% python3 -q
>>> import numpy as np
>>> np.set_printoptions(precision=4, suppress=True, linewidth=100, sign=" ")
>>> rng = np.random.default_rng(766157)
>>> lab = rng.integers(0, 3, 3)
>>> A = np.triu((lab[:, None] == lab) & (rng.random((3, 3)) < 0.8), 1).astype(int)
>>> A += A.T
>>> A
array([[ 0,  1,  0],
       [ 1,  0,  0],
       [ 0,  0,  0]])
>>> np.allclose(A[:-1].T @ np.linalg.lstsq(A[:-1].T, A[-1])[0], A[-1])
True
>>> A @ np.linalg.pinv(A) @ A
array([[ 0.,  1.,  0.],
       [ 1.,  0.,  0.],
       [ 0.,  0.,  0.]])
>>> w, V = np.linalg.eigvalsh(A)
Traceback (most recent call last):
  File "<python-input-9>", line 1, in <module>
    w, V = np.linalg.eigvalsh(A)
    ^^^^
ValueError: too many values to unpack (expected 2)
>>> w, V = np.linalg.eigh(A)
>>> np.abs(V[:, -1]).round(6).argmax()
np.int64(0)
>>> np.abs(V[:, -1])
array([ 0.7071,  0.7071,  0.    ])
>>> np.round(V @ np.diag(w) @ V.T, 4) + 0
array([[ 0.,  1.,  0.],
       [ 1.,  0.,  0.],
       [ 0.,  0.,  0.]])
>>> np.round(V.T @ V, 4) + 0
array([[ 1.,  0.,  0.],
       [ 0.,  1.,  0.],
       [ 0.,  0.,  1.]])
>>> w.sum(), np.trace(A)
(np.float64(0.0), np.int64(0))
>>> np.unique(w.round(6) + 0, return_counts=True)[1]
array([ 1,  1,  1])
>>> rk = np.linalg.matrix_rank(A)
>>> rk
np.int64(2)
>>> ns = np.linalg.svd(A)[2][rk:].T
>>> ns[:, 0] / ns[np.abs(ns[:, 0]).round(6).argmax(), 0]
array([ 0.,  0.,  1.])
>>> [int(np.linalg.matrix_rank(A[:, :j + 1])) for j in range(3)]
[1, 2, 2]
>>> J = np.load("block5.npy")
>>> J
array([[ 4,  6,  4,  6],
       [ 6,  9,  6,  9],
       [ 4,  6,  4,  6],
       [ 6,  9,  6,  9]])
>>> other = np.array([[2, 0, 0], [1, 0, -1], [0, -2, -1], [0, -2, -2]])
>>> np.einsum("ik,kj->ji", J, other)
array([[ 14,  21,  14,  21],
       [-20, -30, -20, -30],
       [-22, -33, -22, -33]])
>>> np.einsum("ij,ij->i", J, J)
array([ 104,  234,  104,  234])
>>> np.vstack([J, other.T]).shape
(7, 4)
>>> other.T @ J.T
array([[ 14,  21,  14,  21],
       [-20, -30, -20, -30],
       [-22, -33, -22, -33]])
>>> gram = J.T @ J
>>> gram
array([[ 104,  156,  104,  156],
       [ 156,  234,  156,  234],
       [ 104,  156,  104,  156],
       [ 156,  234,  156,  234]])
>>> np.allclose(gram, gram.T)
True
>>> (J @ J.T).shape
(4, 4)
>>> np.linalg.matrix_rank(gram)
np.int64(1)
>>> np.round(np.linalg.eigvalsh(gram)[::-1], 4) + 0
array([ 676.,    0.,    0.,    0.])
>>> lab = rng.permutation(4)
>>> lab
array([ 2,  1,  0,  3])
>>> other = J[lab][:, lab]
>>> np.allclose(other, J)
True
>>> np.linalg.lstsq(J[:-1].T, J[-1])[2]
np.int32(1)
>>> np.unique(J.round(6), axis=0).shape
(2, 4)
>>> np.allclose(J[:-1].T @ np.linalg.lstsq(J[:-1].T, J[-1])[0], J[-1])
True
>>> X = np.loadtxt("out18.csv", delimiter=",")
>>> X
array([[  97.,   85.],
       [  85.,  102.]])
>>> w, V = np.linalg.eigh(X)
>>> np.abs(V[:, -1]).round(6).argmax()
np.int64(1)
>>> np.linalg.eigvalsh(X + 5 * np.eye(2))
array([  19.4632,  189.5368])
>>> np.abs(V[:, -1])
array([ 0.6966,  0.7174])
>>> (w > 1e-8).sum(), (w < -1e-8).sum()
(np.int64(2), np.int64(0))
>>> w.sum(), np.trace(X)
(np.float64(199.0), np.float64(199.0))
>>> np.round(V.T @ X @ V, 4) + 0
array([[  14.4632,    0.    ],
       [   0.    ,  184.5368]])
>>> np.round(V.T @ V, 4) + 0
array([[ 1.,  0.],
       [ 0.,  1.]])
>>> np.unique(w.round(6) + 0, return_counts=True)[1]
array([ 1,  1])
>>> np.linalg.eigvalsh(X @ X)
array([   209.1854,  34053.8146])
>>> E = np.load("arr.npy")
>>> E
array([[-33.4081, -16.9555,  30.2784],
       [-34.6715, -15.8567,  29.8452],
       [-35.3094, -16.157 ,  31.779 ],
       [-19.9748,  -1.1042,  -6.923 ],
       [-19.0991,  -2.4771,  -5.9585],
       [-20.4825,  -2.6302,  -5.2592],
       [-19.6905,  -2.0363,  -5.2705],
       [-18.7592,  -2.4783,  -5.0065],
       [-20.9374,  -0.6183,  -6.3237],
       [-32.4066, -15.9459,  28.9772],
       [-33.2504, -15.9881,  28.4117],
       [-20.2661,  -2.0428,  -5.1241],
       [-33.7949, -15.3801,  32.0214],
       [-19.8961,  -2.6358,  -7.9296],
       [-32.267 , -16.0966,  32.0686],
       [-34.1072, -15.6196,  29.8601],
       [-20.7477,  -0.9737,  -4.9826],
       [-33.6872, -15.1033,  29.2398],
       [-33.1833, -17.2581,  29.7957]])
>>> np.abs(np.linalg.svd(E)[2][-1])
array([ 0.1767,  0.9373,  0.3004])
>>> round(np.log10(np.linalg.cond(E)))
2
>>> np.round(np.linalg.norm(E, 2) / np.linalg.norm(E), 4)
np.float64(0.9478)
>>> [round(float(x), 4) for x in np.linalg.svd(E, compute_uv=False)[:3]]
[155.6933, 52.2719, 3.4133]
>>> np.argsort(-np.linalg.norm(E, axis=0).round(6), kind="stable")[:3]
array([ 0,  2,  1])
